In [1]: import numpy as np

In [2]: from numpy import linalg as LA

In [3]: np.set_printoptions(precision=2, suppress=True, linewidth=160, sign=" ")

In [4]: def rd(a):
   ...:     return np.round(a, 2) + 0
   ...: 

In [5]: E = np.load("block12.npy")

In [6]: print(rd(E))
[[ 0.12 -0.12 -0.02 -0.07  0.12 -0.17 -0.07  0.12 -0.12 -0.02  0.07]
 [-0.12  0.12  0.02  0.07 -0.12  0.17  0.07 -0.12  0.12  0.02 -0.07]
 [-0.02  0.02  0.    0.01 -0.02  0.03  0.01 -0.02  0.02  0.   -0.01]
 [-0.07  0.07  0.01  0.04 -0.07  0.1   0.04 -0.07  0.07  0.01 -0.04]
 [ 0.12 -0.12 -0.02 -0.07  0.12 -0.17 -0.07  0.12 -0.12 -0.02  0.07]
 [-0.17  0.17  0.03  0.1  -0.17  0.24  0.1  -0.17  0.17  0.03 -0.1 ]
 [-0.07  0.07  0.01  0.04 -0.07  0.1   0.04 -0.07  0.07  0.01 -0.04]
 [ 0.12 -0.12 -0.02 -0.07  0.12 -0.17 -0.07  0.12 -0.12 -0.02  0.07]
 [-0.12  0.12  0.02  0.07 -0.12  0.17  0.07 -0.12  0.12  0.02 -0.07]
 [-0.02  0.02  0.    0.01 -0.02  0.03  0.01 -0.02  0.02  0.   -0.01]
 [ 0.07 -0.07 -0.01 -0.04  0.07 -0.1  -0.04  0.07 -0.07 -0.01  0.04]]

In [7]: rng = np.random.default_rng(7)

In [8]: z = rng.permutation(11)

In [9]: z
Out[9]: array([  4,   6,  10,   0,   1,   3,   8,   7,   2,   5,   9])

In [10]: B = E[z][:, z]

In [11]: print(rd(B))
[[ 0.12 -0.07  0.07  0.12 -0.12 -0.07 -0.12  0.12 -0.02 -0.17 -0.02]
 [-0.07  0.04 -0.04 -0.07  0.07  0.04  0.07 -0.07  0.01  0.1   0.01]
 [ 0.07 -0.04  0.04  0.07 -0.07 -0.04 -0.07  0.07 -0.01 -0.1  -0.01]
 [ 0.12 -0.07  0.07  0.12 -0.12 -0.07 -0.12  0.12 -0.02 -0.17 -0.02]
 [-0.12  0.07 -0.07 -0.12  0.12  0.07  0.12 -0.12  0.02  0.17  0.02]
 [-0.07  0.04 -0.04 -0.07  0.07  0.04  0.07 -0.07  0.01  0.1   0.01]
 [-0.12  0.07 -0.07 -0.12  0.12  0.07  0.12 -0.12  0.02  0.17  0.02]
 [ 0.12 -0.07  0.07  0.12 -0.12 -0.07 -0.12  0.12 -0.02 -0.17 -0.02]
 [-0.02  0.01 -0.01 -0.02  0.02  0.01  0.02 -0.02  0.    0.03  0.  ]
 [-0.17  0.1  -0.1  -0.17  0.17  0.1   0.17 -0.17  0.03  0.24  0.03]
 [-0.02  0.01 -0.01 -0.02  0.02  0.01  0.02 -0.02  0.    0.03  0.  ]]

In [12]: rd(np.diag(B))
Out[12]: array([ 0.12,  0.04,  0.04,  0.12,  0.12,  0.04,  0.12,  0.12,  0.  ,  0.24,  0.  ])

In [13]: np.allclose(B, E)
Out[13]: False

In [14]: feats = rng.normal(size=(39, 10)) + 10 * np.array([2, 3, 1, -1, -1, 1, -3, 0, 3, 2])

In [15]: rd(feats)
Out[15]: 
array([[ 21.34,  29.51,   9.38,  -9.51,  -9.64,  10.11, -30.93,  -0.03,  30.7 ,  18.66],
       [ 19.54,  28.1 ,   8.71, -11.84, -10.24,   8.73, -29.73,   0.16,  29.81,  17.48],
       [ 19.46,  29.95,  10.11, -11.53, -10.48,   9.02, -30.81,   1.06,  29.19,  19.97],
       [ 20.88,  29.42,   9.89,  -9.89,  -9.94,   8.77, -29.92,   1.36,  28.45,  20.86],
       [ 20.12,  29.36,  12.  ,  -9.24, -11.2 ,  10.07, -29.42,  -0.19,  30.68,  19.93],
       [ 20.67,  31.44,   9.32,  -9.8 , -10.46,  10.13, -31.19,  -0.58,  29.8 ,  20.9 ],
       [ 21.15,  28.68,   9.21,  -9.35, -11.99,   9.54, -30.1 ,   1.26,  30.69,  19.67],
       [ 19.63,  29.75,  11.52, -10.43, -10.3 ,  10.35, -30.12,  -0.2 ,  28.89,  19.99],
       [ 19.56,  31.17,  10.65, -10.02,  -9.33,   9.66, -28.95,  -0.01,  30.58,  18.71],
       [ 20.35,  28.31,   7.96, -10.3 , -10.9 ,  10.16, -27.76,  -0.83,  29.38,  20.21],
       [ 20.49,  29.82,   9.79,  -9.3 ,  -9.48,   8.97, -30.08,   0.04,  28.95,  20.26],
       [ 19.14,  30.97,  10.19,  -9.91, -10.59,   9.88, -32.  ,  -1.13,  30.36,  17.87],
       [ 20.85,  28.25,  10.76, -10.85,  -9.22,  10.13, -31.54,   1.25,  31.44,  19.93],
       [ 19.73,  29.84,   9.02,  -8.9 , -10.54,   9.95, -30.79,  -0.63,  28.72,  21.26],
       [ 19.85,  30.97,  10.01, -10.69, -10.33,   9.44, -29.99,  -0.38,  29.7 ,  18.62],
       [ 19.19,  31.65,   9.33, -11.05,  -9.66,  11.41, -31.45,  -0.21,  29.37,  18.24],
       [ 20.73,  29.98,  10.07, -10.75,  -9.55,   9.46, -30.14,  -1.11,  28.78,  21.34],
       [ 19.49,  30.29,   9.97, -10.44, -10.51,  10.63, -30.3 ,  -0.15,  30.02,  21.18],
       [ 20.68,  30.38,   9.44, -11.38,  -9.05,  10.97, -30.14,   0.54,  30.78,  20.83],
       [ 20.92,  29.54,  11.51, -11.25,  -9.14,  10.49, -29.13,   1.88,  31.48,  18.85],
       [ 18.31,  30.82,   8.98, -10.01,  -9.16,   8.36, -32.11,   0.26,  30.04,  19.75],
       [ 20.04,  29.14,   8.49, -10.17, -10.97,   8.36, -29.49,  -0.06,  30.41,  19.01],
       [ 19.34,  29.  ,   9.11,  -9.8 , -10.78,  10.36, -29.66,   2.03,  28.61,  20.89],
       [ 19.91,  29.99,   8.55, -10.46,  -9.26,   9.92, -29.92,  -0.29,  31.15,  19.98],
       [ 17.8 ,  29.31,   8.03, -13.25, -10.53,  11.33, -29.95,  -1.17,  29.06,  21.13],
       [ 20.16,  30.05,   9.95,  -9.96,  -9.19,  10.55, -29.78,  -1.04,  30.51,  19.32],
       [ 21.09,  28.73,   9.86, -10.01, -11.32,  11.72, -28.54,  -0.46,  30.77,  20.38],
       [ 17.39,  30.25,   9.94,  -9.92, -11.08,   9.73, -30.18,   1.19,  30.33,  19.99],
       [ 21.53,  29.44,   9.61, -11.82,  -8.43,  10.96, -29.08,   0.67,  30.11,  20.22],
       [ 19.75,  29.8 ,  10.05,  -8.49,  -9.44,   9.94, -30.58,  -0.63,  31.6 ,  20.51],
       [ 20.07,  29.65,   8.89, -10.07,  -9.13,   9.61, -30.23,  -0.22,  30.11,  18.41],
       [ 19.76,  29.15,  10.88, -10.77,  -9.42,  11.52, -30.31,  -0.6 ,  30.19,  20.  ],
       [ 19.01,  30.46,  12.02, -10.26, -10.2 ,   8.96, -29.68,  -1.25,  28.89,  21.28],
       [ 19.09,  31.08,  11.52,  -9.74,  -9.45,  11.95, -30.2 ,  -0.59,  28.65,  20.04],
       [ 21.48,  30.96,   9.06, -10.86, -10.5 ,  10.29, -30.21,   0.21,  30.3 ,  19.7 ],
       [ 19.96,  30.21,   9.92,  -9.5 ,  -8.13,  10.59, -29.94,  -1.69,  30.39,  18.05],
       [ 18.59,  30.85,  10.71, -10.15, -11.71,   9.63, -30.68,   0.64,  32.26,  20.22],
       [ 19.22,  28.83,   9.94, -10.18, -11.15,  10.12, -31.15,   1.11,  31.06,  21.08],
       [ 19.53,  30.51,   9.87, -10.39, -10.34,   8.7 , -31.44,   0.79,  29.81,  20.22]])

In [16]: hat = feats @ LA.solve(feats.T @ feats, feats.T)

In [17]: print(rd(hat @ feats[:, 1]))
[ 29.51  28.1   29.95  29.42  29.36  31.44  28.68  29.75  31.17  28.31  29.82  30.97  28.25  29.84  30.97  31.65  29.98  30.29  30.38  29.54  30.82  29.14
  29.    29.99  29.31  30.05  28.73  30.25  29.44  29.8   29.65  29.15  30.46  31.08  30.96  30.21  30.85  28.83  30.51]

In [18]: print(rd(np.trace(hat)))
10.0

In [19]: Xc = (feats - feats.mean(axis=0)) / feats.std(axis=0)

In [20]: np.argwhere(np.abs(Xc) > 2)
Out[20]: 
array([[  1,   1],
       [  1,   9],
       [  4,   2],
       [  6,   4],
       [  9,   6],
       [ 11,   6],
       [ 19,   7],
       [ 20,   6],
       [ 22,   7],
       [ 24,   0],
       [ 24,   3],
       [ 27,   0],
       [ 29,   3],
       [ 32,   2],
       [ 33,   5],
       [ 35,   4],
       [ 36,   8]])

In [21]: coef = LA.lstsq(np.delete(Xc, 1, axis=1), Xc[:, 1])[0]

In [22]: rd(1 - np.var(Xc[:, 1] - np.delete(Xc, 1, axis=1) @ coef))
Out[22]: np.float64(0.32)

In [23]: np.abs(coef).argmax()
Out[23]: np.int64(5)

In [24]: G = np.cov(feats, rowvar=False)

In [25]: rd(feats.std(axis=0))
Out[25]: array([ 0.95,  0.89,  0.99,  0.88,  0.88,  0.89,  0.88,  0.89,  0.93,  1.02])

In [26]: rd(LA.eigvalsh(G)[::-1])
Out[26]: array([ 1.5 ,  1.38,  1.23,  1.17,  0.87,  0.75,  0.68,  0.42,  0.37,  0.32])

In [27]: rd(G)
Out[27]: 
array([[ 0.92, -0.24, -0.03,  0.08,  0.18,  0.08,  0.25,  0.1 ,  0.12, -0.04],
       [-0.24,  0.81,  0.18,  0.08,  0.15,  0.02, -0.32, -0.21, -0.07, -0.09],
       [-0.03,  0.18,  1.  ,  0.17,  0.07,  0.12, -0.02,  0.03,  0.09,  0.06],
       [ 0.08,  0.08,  0.17,  0.79, -0.11, -0.16, -0.08, -0.08,  0.08,  0.03],
       [ 0.18,  0.15,  0.07, -0.11,  0.79,  0.13, -0.04, -0.16, -0.01, -0.22],
       [ 0.08,  0.02,  0.12, -0.16,  0.13,  0.82,  0.15, -0.17,  0.06,  0.09],
       [ 0.25, -0.32, -0.02, -0.08, -0.04,  0.15,  0.8 , -0.06, -0.05,  0.04],
       [ 0.1 , -0.21,  0.03, -0.08, -0.16, -0.17, -0.06,  0.81,  0.16,  0.08],
       [ 0.12, -0.07,  0.09,  0.08, -0.01,  0.06, -0.05,  0.16,  0.88, -0.25],
       [-0.04, -0.09,  0.06,  0.03, -0.22,  0.09,  0.04,  0.08, -0.25,  1.07]])

In [28]: x0 = np.array([0, -3, 0, -4, 4, 3, 3, 0, -5, -1])

In [29]: y = feats @ x0

In [30]: coef, lr = np.zeros(10), 1 / LA.norm(feats, 2) ** 2

In [31]: for i in range(3):
    ...:     coef -= lr * feats.T @ (feats @ coef - y)
    ...:     if i % 1 == 0: print(i, round(LA.norm(feats @ coef - y), 2))
    ...: 
0 48.9
1 48.89
2 48.87

In [32]: rd(LA.cond(feats))
Out[32]: np.float64(107.21)

In [33]: rd(coef)
Out[33]: array([-1.63, -2.45, -0.81,  0.84,  0.83, -0.82,  2.47,  0.  , -2.46, -1.62])

In [34]: Xc = feats - feats.mean(axis=0)

In [35]: evecs = LA.svd(Xc)[2][:1]

In [36]: B = Xc - Xc @ evecs.T @ evecs

In [37]: print(rd(LA.norm(B) / LA.norm(Xc)))
0.91

In [38]: data = np.loadtxt("case0.csv", delimiter=",")

In [39]: data
Out[39]: 
array([[ -2.76,  -2.43,  -3.15,  -0.04,  -2.81,  -0.79,  -2.  ,  -0.8 ,  -2.  ,  -3.25,  -1.55,  -2.29,  -3.57,  -1.62,  -1.97],
       [ -4.84,  -4.18,  -5.62,   0.01,  -4.97,  -1.36,  -3.5 ,  -1.4 ,  -3.64,  -5.64,  -2.78,  -4.16,  -6.38,  -2.83,  -3.48],
       [  2.28,   1.9 ,   2.62,  -0.18,   2.25,   0.59,   1.57,   0.75,   1.7 ,   2.7 ,   1.34,   1.89,   2.9 ,   1.29,   1.71],
       [  7.15,   6.27,   8.22,   0.04,   7.14,   2.12,   5.17,   2.07,   5.13,   8.27,   4.  ,   6.19,   9.29,   4.13,   5.03],
       [  1.89,   1.47,   2.07,  -0.1 ,   1.86,   0.45,   1.22,   0.5 ,   1.35,   1.94,   1.02,   1.53,   2.27,   1.  ,   1.31],
       [  3.43,   2.81,   3.81,   0.07,   3.23,   1.  ,   2.37,   1.  ,   2.42,   3.77,   1.86,   2.83,   4.27,   2.  ,   2.38],
       [ -2.88,  -2.51,  -3.31,  -0.05,  -3.02,  -0.76,  -2.09,  -0.88,  -2.09,  -3.39,  -1.68,  -2.5 ,  -3.87,  -1.75,  -2.22],
       [ 12.51,  10.64,  14.23,  -0.05,  12.49,   3.59,   8.94,   3.53,   8.9 ,  14.28,   7.1 ,  10.64,  15.98,   7.18,   8.98],
       [ -2.3 ,  -1.98,  -2.62,  -0.01,  -2.31,  -0.66,  -1.59,  -0.72,  -1.64,  -2.68,  -1.3 ,  -1.98,  -3.02,  -1.28,  -1.71],
       [ -1.47,  -1.25,  -1.73,   0.07,  -1.4 ,  -0.47,  -1.08,  -0.35,  -1.12,  -1.66,  -0.87,  -1.28,  -1.9 ,  -0.85,  -1.01],
       [ -3.74,  -3.25,  -4.31,  -0.02,  -3.68,  -1.04,  -2.69,  -1.06,  -2.62,  -4.31,  -2.12,  -3.14,  -4.81,  -2.22,  -2.69],
       [  0.4 ,   0.4 ,   0.46,  -0.12,   0.49,   0.11,   0.34,   0.13,   0.27,   0.55,   0.34,   0.36,   0.57,   0.21,   0.42],
       [ -3.16,  -2.7 ,  -3.55,   0.04,  -3.16,  -0.91,  -2.29,  -0.97,  -2.31,  -3.64,  -1.78,  -2.76,  -4.02,  -1.73,  -2.18],
       [ -0.29,  -0.29,  -0.42,  -0.07,  -0.45,   0.  ,  -0.2 ,  -0.06,  -0.27,  -0.46,  -0.25,  -0.3 ,  -0.43,  -0.25,  -0.26],
       [ -5.97,  -5.11,  -6.87,  -0.01,  -5.95,  -1.77,  -4.31,  -1.68,  -4.27,  -6.9 ,  -3.4 ,  -5.22,  -7.74,  -3.39,  -4.2 ],
       [ -0.15,  -0.04,  -0.03,   0.05,  -0.12,  -0.08,  -0.11,  -0.02,  -0.09,  -0.18,  -0.03,  -0.09,  -0.15,  -0.04,  -0.13],
       [ -3.15,  -2.76,  -3.55,   0.09,  -3.11,  -0.86,  -2.33,  -0.86,  -2.23,  -3.59,  -1.7 ,  -2.6 ,  -4.02,  -1.8 ,  -2.22],
       [  7.52,   6.37,   8.57,   0.01,   7.48,   2.14,   5.32,   2.17,   5.39,   8.55,   4.27,   6.45,   9.6 ,   4.25,   5.35],
       [  2.87,   2.26,   3.21,  -0.02,   2.77,   0.85,   2.  ,   0.75,   2.01,   3.17,   1.58,   2.47,   3.62,   1.66,   2.03],
       [  1.08,   0.98,   1.28,  -0.01,   1.11,   0.32,   0.75,   0.3 ,   0.77,   1.25,   0.63,   0.95,   1.37,   0.65,   0.77],
       [  3.53,   2.92,   3.92,  -0.07,   3.46,   1.  ,   2.46,   1.02,   2.46,   3.98,   2.03,   2.91,   4.47,   2.01,   2.42],
       [ 13.89,  11.85,  15.77,   0.06,  13.84,   4.01,   9.75,   4.01,   9.92,  15.76,   7.95,  11.82,  17.8 ,   7.88,   9.93],
       [ -3.27,  -2.77,  -3.72,   0.07,  -3.36,  -0.91,  -2.34,  -0.95,  -2.37,  -3.68,  -1.83,  -2.63,  -4.11,  -1.8 ,  -2.3 ],
       [ -0.39,  -0.36,  -0.64,  -0.02,  -0.52,  -0.13,  -0.39,  -0.22,  -0.31,  -0.52,  -0.25,  -0.38,  -0.58,  -0.32,  -0.27],
       [ -6.12,  -5.18,  -7.14,   0.01,  -6.16,  -1.72,  -4.37,  -1.72,  -4.4 ,  -6.98,  -3.5 ,  -5.25,  -8.01,  -3.52,  -4.44],
       [  8.29,   7.17,   9.5 ,  -0.02,   8.2 ,   2.44,   5.84,   2.34,   5.9 ,   9.43,   4.74,   7.  ,  10.64,   4.76,   5.91],
       [  1.67,   1.33,   1.78,   0.1 ,   1.58,   0.59,   1.19,   0.51,   1.15,   1.87,   0.94,   1.34,   2.09,   0.91,   1.1 ],
       [ -9.37,  -8.02, -10.67,  -0.08,  -9.37,  -2.59,  -6.75,  -2.67,  -6.78, -10.73,  -5.3 ,  -8.  , -12.03,  -5.34,  -6.66],
       [ -1.22,  -1.08,  -1.39,  -0.04,  -1.26,  -0.36,  -0.97,  -0.42,  -0.97,  -1.47,  -0.74,  -1.07,  -1.67,  -0.71,  -0.98],
       [  6.69,   5.67,   7.68,   0.03,   6.65,   1.88,   4.83,   1.83,   4.78,   7.73,   3.8 ,   5.79,   8.69,   3.77,   4.76],
       [  0.77,   0.7 ,   0.88,   0.03,   0.83,   0.27,   0.53,   0.26,   0.5 ,   0.88,   0.57,   0.63,   1.04,   0.5 ,   0.65],
       [ -1.68,  -1.47,  -1.88,  -0.07,  -1.75,  -0.52,  -1.24,  -0.36,  -1.23,  -1.88,  -0.93,  -1.48,  -2.19,  -0.95,  -1.22],
       [  9.44,   8.19,  10.8 ,   0.05,   9.5 ,   2.68,   6.74,   2.66,   6.72,  10.77,   5.54,   8.05,  12.15,   5.43,   6.82],
       [  3.04,   2.66,   3.43,  -0.03,   2.98,   0.87,   2.09,   0.83,   2.11,   3.55,   1.77,   2.61,   3.89,   1.78,   2.2 ],
       [  2.24,   1.88,   2.48,   0.01,   2.15,   0.7 ,   1.59,   0.61,   1.51,   2.48,   1.26,   1.87,   2.8 ,   1.19,   1.56],
       [ -0.72,  -0.6 ,  -0.8 ,   0.  ,  -0.7 ,  -0.11,  -0.48,  -0.17,  -0.41,  -0.74,  -0.43,  -0.56,  -0.84,  -0.44,  -0.49],
       [  9.58,   8.12,  10.94,   0.08,   9.62,   2.79,   6.88,   2.72,   6.88,  10.98,   5.54,   8.29,  12.41,   5.49,   6.89],
       [ -5.87,  -5.03,  -6.75,  -0.02,  -5.95,  -1.69,  -4.19,  -1.73,  -4.16,  -6.67,  -3.4 ,  -5.06,  -7.57,  -3.37,  -4.24],
       [ -3.08,  -2.55,  -3.53,  -0.05,  -3.02,  -0.84,  -2.18,  -0.89,  -2.18,  -3.45,  -1.7 ,  -2.59,  -3.83,  -1.71,  -2.13],
       [  2.93,   2.59,   3.27,  -0.09,   3.01,   0.75,   2.02,   0.87,   2.16,   3.43,   1.75,   2.44,   3.72,   1.67,   2.07],
       [ -2.04,  -1.79,  -2.41,   0.01,  -2.09,  -0.63,  -1.49,  -0.72,  -1.49,  -2.39,  -1.2 ,  -1.75,  -2.7 ,  -1.21,  -1.4 ],
       [  2.87,   2.4 ,   3.24,  -0.04,   2.88,   0.75,   2.05,   0.82,   2.06,   3.19,   1.61,   2.45,   3.6 ,   1.7 ,   2.05],
       [-18.71, -15.93, -21.25,  -0.1 , -18.62,  -5.39, -13.25,  -5.27, -13.33, -21.26, -10.64, -15.94, -23.98, -10.64, -13.22],
       [ -3.03,  -2.63,  -3.51,  -0.02,  -3.09,  -0.93,  -2.15,  -0.9 ,  -2.15,  -3.49,  -1.79,  -2.57,  -4.  ,  -1.83,  -2.13],
       [  0.97,   0.8 ,   1.15,   0.04,   0.91,   0.27,   0.6 ,   0.21,   0.58,   1.1 ,   0.47,   0.74,   1.14,   0.5 ,   0.57],
       [ -5.13,  -4.55,  -5.97,   0.02,  -5.23,  -1.44,  -3.77,  -1.49,  -3.68,  -5.87,  -2.94,  -4.47,  -6.61,  -2.97,  -3.79],
       [  7.28,   6.16,   8.33,  -0.09,   7.13,   2.06,   5.12,   2.05,   5.29,   8.24,   4.09,   6.2 ,   9.25,   4.19,   5.26],
       [ -3.29,  -2.77,  -3.82,  -0.02,  -3.27,  -0.88,  -2.4 ,  -0.9 ,  -2.27,  -3.76,  -1.94,  -2.84,  -4.18,  -1.89,  -2.31],
       [  0.02,   0.02,   0.04,   0.04,   0.03,   0.09,   0.07,   0.02,  -0.03,   0.05,   0.03,  -0.01,  -0.03,   0.07,   0.08]])

In [40]: dist = LA.norm(data[:, None] - data[None], axis=-1)

In [41]: LA.matrix_rank(dist ** 2)
Out[41]: np.int64(17)

In [42]: dist.mean(axis=1).argmax()
Out[42]: np.int64(42)

In [43]: dist.shape
Out[43]: (49, 49)

In [44]: np.flatnonzero(dist[40] < dist.mean() / 2)
Out[44]: array([  0,   1,   6,   8,   9,  10,  11,  12,  13,  15,  16,  22,  23,  28,  30,  31,  35,  38,  40,  43,  44,  47,  48])

In [45]: np.unravel_index(dist.round(6).argmax(), dist.shape)
Out[45]: (np.int64(21), np.int64(42))

In [46]: print(rd(dist[:5, :5]))
[[  0.     6.79  16.09  31.69  14.51]
 [  6.79   0.    22.88  38.48  21.3 ]
 [ 16.09  22.88   0.    15.6    1.6 ]
 [ 31.69  38.48  15.6    0.    17.18]
 [ 14.51  21.3    1.6   17.18   0.  ]]

In [47]: print((dist + 1e9 * np.eye(49)).round(6).argmin(axis=1))
[  6  45  34  46  26  20  38  21  40  28  47  30  16  23  37  48  12  46  41  44   5   7  47  13  14  17   4  24   9   3  44   9  36  39   2  23  32  14  43
  41   8  18  27  38  30   1   3  22  15]
